% python3 -q
>>> import numpy as np
>>> np.set_printoptions(precision=2, suppress=True, linewidth=120, floatmode="fixed")
>>> feats = np.loadtxt("case16.csv", delimiter=",")
>>> feats
array([[-8.05,  2.95,  2.93, -6.93],
       [-8.02,  3.14,  2.98, -6.93],
       [-8.08,  2.93,  3.05, -6.82],
       [-8.14,  3.16,  3.10, -6.99],
       [-7.90,  3.05,  3.01, -7.11],
       [-7.87,  2.89,  3.12, -7.01],
       [-8.20,  3.09,  3.07, -7.16],
       [-5.08, -0.91,  6.08,  5.02],
       [-4.92, -1.04,  5.98,  4.94],
       [-4.83, -1.02,  6.09,  5.10],
       [-5.16, -0.94,  5.92,  5.28],
       [-5.15, -1.08,  5.97,  4.92],
       [-5.13, -0.98,  5.97,  4.99],
       [-4.95, -0.92,  6.16,  4.83],
       [ 0.78, -4.87, -2.85,  1.03],
       [ 1.00, -4.82, -3.18,  0.99],
       [ 1.06, -5.12, -3.12,  1.02],
       [ 1.15, -4.97, -2.88,  0.97],
       [ 1.05, -4.93, -3.12,  1.01],
       [ 0.88, -5.04, -2.92,  1.03],
       [ 0.94, -4.83, -2.89,  0.86]])
>>> Xc = feats - feats.mean(axis=0)
>>> U, sv, Vh = np.linalg.svd(Xc, full_matrices=False)
>>> np.abs(Vh[0]).argmax()
np.int64(3)
>>> np.linalg.matrix_rank(Xc)
np.int64(4)
>>> np.round(sv ** 2 / (sv ** 2).sum(), 2) + 0
array([0.65, 0.35, 0.00, 0.00])
>>> K = np.array([[0.9, -1.1, -1.3, -13.0, -0.5, 0.0, -1.2],
...     [-1.0, -0.8, 0.9, 9.0, 0.9, 0.1, -0.1],
...     [0.2, 1.0, -0.5, 3.0, -2.0, -1.3, 0.7],
...     [0.6, 0.9, 0.6, 17.0, -1.8, 0.2, -2.2]])
>>> A2 = np.array([[-2, 2], [2, 3], [3, 0], [0, 2], [3, -3], [-2, -1], [-3, -2]])
>>> np.linalg.matrix_rank(K @ A2)
np.int64(2)
>>> vec = np.array([-4, -4, -9, -4, -5, -6, -5])
>>> K @ np.ones(7)
array([-16.20,   9.00,   1.10,  15.30])
>>> K @ vec
array([ 73.00, -41.50,   2.00, -60.60])
>>> (K @ vec).argmax()
np.int64(0)
>>> np.sign((K @ vec).round(6))
array([ 1.00, -1.00,  1.00, -1.00])
